In [1]: import numpy as np

In [2]: np.set_printoptions(precision=2, suppress=True, linewidth=120)

In [3]: J = np.load("sample6.npy")

In [4]: J
Out[4]: 
array([[-1, -1, -1, -1, -1, -1],
       [ 2,  2,  2,  2,  2,  2],
       [ 0,  2,  0,  2,  0,  2],
       [-1, -1, -1, -1, -1, -1],
       [ 2,  2,  2,  2,  2,  2],
       [ 0,  2,  0,  2,  0,  2]])

In [5]: def softmax(z):
   ...:     e = np.exp(z - z.max(axis=-1, keepdims=True))
   ...:     return e / e.sum(axis=-1, keepdims=True)
   ...: 

In [6]: softmax(J[1] + 3)
Out[6]: array([0.17, 0.17, 0.17, 0.17, 0.17, 0.17])

In [7]: softmax(10 * J[1])
Out[7]: array([0.17, 0.17, 0.17, 0.17, 0.17, 0.17])

In [8]: softmax(J).sum(axis=1)
Out[8]: array([1., 1., 1., 1., 1., 1.])

In [9]: att = J @ J.T / np.sqrt(6)

In [10]: np.round(softmax(att + np.triu(np.full(att.shape, -np.inf), 1)), 2) + 0
Out[10]: 
array([[1.  , 0.  , 0.  , 0.  , 0.  , 0.  ],
       [0.  , 1.  , 0.  , 0.  , 0.  , 0.  ],
       [0.  , 0.5 , 0.5 , 0.  , 0.  , 0.  ],
       [0.5 , 0.  , 0.  , 0.5 , 0.  , 0.  ],
       [0.  , 0.5 , 0.  , 0.  , 0.5 , 0.  ],
       [0.  , 0.25, 0.25, 0.  , 0.25, 0.25]])

In [11]: softmax(att).round(6).argmax(axis=1)
Out[11]: array([0, 1, 1, 0, 1, 1])

In [12]: M = np.load("mat.npy")

In [13]: M
Out[13]: 
array([[-1.,  1.,  0.],
       [ 0., -1.,  1.],
       [ 0.,  0., -1.]])

In [14]: vals, vecs = np.linalg.eig(M)

In [15]: np.sort(np.linalg.eigvals(M.T))
Out[15]: array([-1., -1., -1.])

In [16]: np.sort(np.linalg.eigvals(M @ M))
Out[16]: array([1., 1., 1.])

In [17]: M @ vecs[:, 0] - vals[0] * vecs[:, 0]
Out[17]: array([0., 0., 0.])

In [18]: np.sort(np.linalg.eigvals(np.linalg.inv(M)))
Out[18]: array([-1., -1., -1.])

In [19]: np.prod(vals)
Out[19]: np.float64(-1.0)
